$ python -q
>>> import numpy as np
>>> np.set_printoptions(suppress=True, linewidth=160)
>>> K = np.array([[0, -3, 4, 0, 0],
...     [3, 0, 0, 1, -2],
...     [-4, 0, 0, -1, -4],
...     [0, -1, 1, 0, -4],
...     [0, 2, 4, 4, 0]])
>>> left, sigma = np.linalg.svd(K)
Traceback (most recent call last):
  File "<python-input-3>", line 1, in <module>
    left, sigma = np.linalg.svd(K)
    ^^^^^^^^^^^
ValueError: too many values to unpack (expected 2)
>>> left, sigma, Vt = np.linalg.svd(K, full_matrices=False)
>>> sigma.round(2) + 0
array([6.63, 6.63, 4.36, 4.36, 0.  ])
>>> np.round(Vt @ Vt.T, 2) + 0
array([[1., 0., 0., 0., 0.],
       [0., 1., 0., 0., 0.],
       [0., 0., 1., 0., 0.],
       [0., 0., 0., 1., 0.],
       [0., 0., 0., 0., 1.]])
>>> (sigma > 1e-8).sum()
np.int64(4)
>>> left.shape, sigma.shape, Vt.shape
((5, 5), (5,), (5, 5))
>>> np.round(np.sqrt((sigma ** 2).sum()), 2), np.round(np.linalg.norm(K), 2)
(np.float64(11.22), np.float64(11.22))
>>> np.round(sigma / sigma[0], 2) + 0
array([1.  , 1.  , 0.66, 0.66, 0.  ])
>>> proj = np.triu(np.array([[1, 1, 2, 2, 0],
...     [2, 1, 1, 2, 2],
...     [0, 2, 2, 1, 1],
...     [0, 0, 2, 1, 2],
...     [0, 1, 0, 1, 1]]), 1) + np.eye(5)
>>> out = proj @ K @ np.linalg.inv(proj)
>>> round(np.linalg.det(out), 2)
np.float64(0.0)
>>> proj @ K - K @ proj
array([[ -5.,  -2.,   5.,   1., -16.],
       [ -4.,  -1.,   4.,   1., -14.],
       [  0.,   5.,  13.,  12.,  -2.],
       [  0.,   4.,   9.,   9.,   1.],
       [  0.,   0.,  -2.,  -8., -16.]])
>>> np.linalg.matrix_rank(out)
np.int64(4)
>>> np.count_nonzero(K)
np.int64(14)
>>> K.mean(axis=0)
array([-0.2, -0.4,  1.8,  0.8, -2. ])
>>> K - K[0]
array([[ 0,  0,  0,  0,  0],
       [ 3,  3, -4,  1, -2],
       [-4,  3, -4, -1, -4],
       [ 0,  2, -3,  0, -4],
       [ 0,  5,  0,  4,  0]])
>>> np.linalg.matrix_rank(K)
np.int64(4)
>>> x = np.array([-1, -2, 2, -2, 1])
>>> np.round(np.linalg.det(K), 2)
np.float64(-0.0)
>>> np.round(np.linalg.svd(K, compute_uv=False), 2) + 0
array([6.63, 6.63, 4.36, 4.36, 0.  ])
>>> np.round(np.linalg.eigvals(K).real, 2) + 0
array([0., 0., 0., 0., 0.])
>>> x @ K @ x
np.int64(0)
>>> Q = np.linalg.solve(np.eye(5) - K, np.eye(5) + K)
>>> round(np.linalg.det(Q), 2)
np.float64(1.0)
>>> data = np.array([[-1.0, 3.0, -16.0, 9.0],
...     [0.0, 3.0, 0.0, 0.0],
...     [0.0, -3.0, 15.0, -9.0],
...     [0.0, -3.0, 18.0, -12.0]])
>>> T = np.stack([data, 2 * data, data[::-1]])
>>> T.sum(axis=0)
array([[ -3.,   6., -30.,  15.],
       [  0.,   6.,  15.,  -9.],
       [  0.,  -6.,  45., -27.],
       [ -1.,  -6.,  38., -27.]])
>>> np.linalg.matrix_rank(T.reshape(3, -1))
np.int64(2)
>>> np.linalg.matrix_rank(T)
array([4, 4, 4])
>>> (T @ data.T).shape
(3, 4, 4)
>>> evals, V = np.linalg.eig(data)
>>> np.prod(evals)
np.float64(54.0)
>>> data @ V[:, 0] - evals[0] * V[:, 0]
array([0., 0., 0., 0.])
>>> rng = np.random.default_rng(61)
>>> z = rng.permutation(4)
>>> z
array([0, 2, 1, 3])
>>> out = data[z][:, z]
>>> np.round(np.linalg.det(out), 2), np.round(np.linalg.det(data[z]), 2)
(np.float64(54.0), np.float64(-54.0))
>>> np.diag(out)
array([ -1.,  15.,   3., -12.])
>>> round(float(np.linalg.eigvals(data).sum().real), 2)
5.0
>>> np.poly(data)
array([  1.,  -5., -15.,  45.,  54.])
>>> np.kron(np.eye(2, dtype=int), data)
array([[ -1.,   3., -16.,   9.,  -0.,   0.,  -0.,   0.],
       [  0.,   3.,   0.,   0.,   0.,   0.,   0.,   0.],
       [  0.,  -3.,  15.,  -9.,   0.,  -0.,   0.,  -0.],
       [  0.,  -3.,  18., -12.,   0.,  -0.,   0.,  -0.],
       [ -0.,   0.,  -0.,   0.,  -1.,   3., -16.,   9.],
       [  0.,   0.,   0.,   0.,   0.,   3.,   0.,   0.],
       [  0.,  -0.,   0.,  -0.,   0.,  -3.,  15.,  -9.],
       [  0.,  -0.,   0.,  -0.,   0.,  -3.,  18., -12.]])
>>> round(np.linalg.det(data.T), 2)
np.float64(54.0)
>>> round(np.linalg.det(2 * data), 2), round(float(np.linalg.det(data)), 2)
(np.float64(864.0), 54.0)
>>> out = np.array([[0.4, 1.0, 1.3],
...     [0.7, 1.1, -1.4],
...     [-0.9, 0.5, -0.5],
...     [0.7, -1.2, -1.0],
...     [1.1, -0.1, 0.0],
...     [-1.1, 0.4, 1.4],
...     [-1.3, 0.0, -0.6],
...     [-1.5, 0.0, -2.0],
...     [3.3, 0.5, 1.0],
...     [-0.2, 1.2, 0.6],
...     [-0.1, -1.1, -2.0],
...     [-1.9, 0.6, 1.1],
...     [0.0, 2.0, 0.7]])
>>> cent = np.array([[1.1, -0.8, -0.4, -1.6, 2.1, 0.4, 2.1, -0.4, 1.6, -0.5],
...     [-0.6, -0.5, 0.0, -1.3, 0.8, -0.1, 0.7, 0.2, -0.7, 0.3],
...     [0.1, -1.1, -0.6, 1.0, -0.1, -0.8, -0.2, 0.8, -0.3, -0.6]])
>>> feats = out @ cent
>>> feats.round(2)
array([[-0.03, -2.25, -0.94, -0.64,  1.51, -0.98,  1.28,  1.08, -0.45, -0.68],
       [-0.03,  0.43,  0.56, -3.95,  2.49,  1.29,  2.52, -1.18,  0.77,  0.82],
       [-1.34,  1.02,  0.66,  0.29, -1.44, -0.01, -1.44,  0.06, -1.64,  0.9 ],
       [ 1.39,  1.14,  0.32, -0.56,  0.61,  1.2 ,  0.83, -1.32,  2.26, -0.11],
       [ 1.27, -0.83, -0.44, -1.63,  2.23,  0.45,  2.24, -0.46,  1.83, -0.58],
       [-1.31, -0.86, -0.4 ,  2.64, -2.13, -1.6 , -2.31,  1.64, -2.46, -0.17],
       [-1.49,  1.7 ,  0.88,  1.48, -2.67, -0.04, -2.61,  0.04, -1.9 ,  1.01],
       [-1.85,  3.4 ,  1.8 ,  0.4 , -2.95,  1.  , -2.75, -1.  , -1.8 ,  1.95],
       [ 3.43, -3.99, -1.92, -4.93,  7.23,  0.47,  7.08, -0.42,  4.63, -2.1 ],
       [-0.88, -1.1 , -0.28, -0.64,  0.48, -0.68,  0.3 ,  0.8 , -1.34,  0.1 ],
       [ 0.35,  2.83,  1.24, -0.41, -0.89,  1.67, -0.58, -1.78,  1.21,  0.92],
       [-2.34,  0.01,  0.1 ,  3.36, -3.62, -1.7 , -3.79,  1.76, -3.79,  0.47],
       [-1.13, -1.77, -0.42, -1.9 ,  1.53, -0.76,  1.26,  0.96, -1.61,  0.18]])
>>> out = np.array([[2, 2],
...     [2, 2],
...     [3, 1],
...     [0, 3],
...     [3, 2],
...     [2, 0],
...     [1, 2],
...     [3, 2],
...     [1, 3],
...     [0, 2]])
>>> out @ feats
Traceback (most recent call last):
  File "<python-input-52>", line 1, in <module>
    out @ feats
    ~~~~^~~~~~~
ValueError: matmul: Input operand 1 has a mismatch in its core dimension 0, with gufunc signature (n?,k),(k,m?)->(n?,m?) (size 13 is different from 2)
>>> np.vstack([feats, out.T]).shape
(15, 10)
>>> np.linalg.matrix_rank(np.vstack([feats, out.T]))
np.int64(5)
>>> np.linalg.matrix_rank(feats @ out)
np.int64(2)
